$ python -q
>>> import numpy as np
>>> np.set_printoptions(precision=2, suppress=True, linewidth=160, legacy="1.25")
>>> def rnd(a):
...     return np.round(a, 2) + 0
... 
>>> m1 = np.loadtxt("mat.csv", delimiter=",")
>>> print(m1)
[[2. 2. 1. 2. 1.]
 [1. 2. 2. 1. 2.]
 [2. 1. 2. 2. 1.]
 [1. 2. 1. 2. 2.]
 [2. 1. 2. 1. 2.]]
>>> f = np.array([1, -2, 5, 5, 4])
>>> other = m1 + np.outer(f, np.eye(5)[4])
>>> np.linalg.matrix_rank(np.linalg.inv(other) - np.linalg.inv(m1), tol=1e-8)
1
>>> rnd(np.linalg.det(other) / np.linalg.det(m1)), rnd(1 + np.linalg.solve(m1, f)[4])
(5.12, 5.12)
>>> m1 @ (-1.0) ** np.arange(5)
array([0., 2., 2., 0., 4.])
>>> print(np.allclose(m1 @ m1.T, m1.T @ m1))
True
>>> m1 @ np.ones(5)
array([8., 8., 8., 8., 8.])
>>> rng = np.random.default_rng(8)
>>> other = m1 + rng.integers(-2, 3, (5, 1)) @ rng.integers(-2, 3, (1, 5))
>>> other
array([[ 1.,  3.,  2.,  3.,  3.],
       [ 2.,  1.,  1.,  0.,  0.],
       [ 3.,  0.,  1.,  1., -1.],
       [-1.,  4.,  3.,  4.,  6.],
       [ 4., -1.,  0., -1., -2.]])
>>> print(np.linalg.matrix_rank(other - m1, tol=1e-8))
1
>>> rnd(np.linalg.svd(other - m1, compute_uv=False))
array([9.38, 0.  , 0.  , 0.  , 0.  ])
>>> np.abs(other - m1).sum(axis=1)
array([ 6.,  6.,  6., 12., 12.])
>>> hat = np.triu(np.array([[-2, -1, 2, 2, 1],
...     [2, 1, -1, 2, -1],
...     [0, -2, 0, -1, 2],
...     [0, 2, 1, -2, -2],
...     [-1, -2, 2, 1, -1]]), 1) + np.eye(5)
>>> other = hat @ m1 @ np.linalg.inv(hat)
>>> print(rnd(np.linalg.det(other)))
8.0
>>> print(np.linalg.matrix_rank(other))
5
>>> print(np.trace(other), np.trace(m1))
10.0 10.0
>>> hat @ m1 - m1 @ hat
array([[ 7.,  7.,  4.,  1.,  8.],
       [-2.,  3., -2., -3.,  0.],
       [ 3.,  2.,  0., -4.,  1.],
       [-4., -1., -4., -7., -1.],
       [ 0.,  2., -3., -4., -3.]])
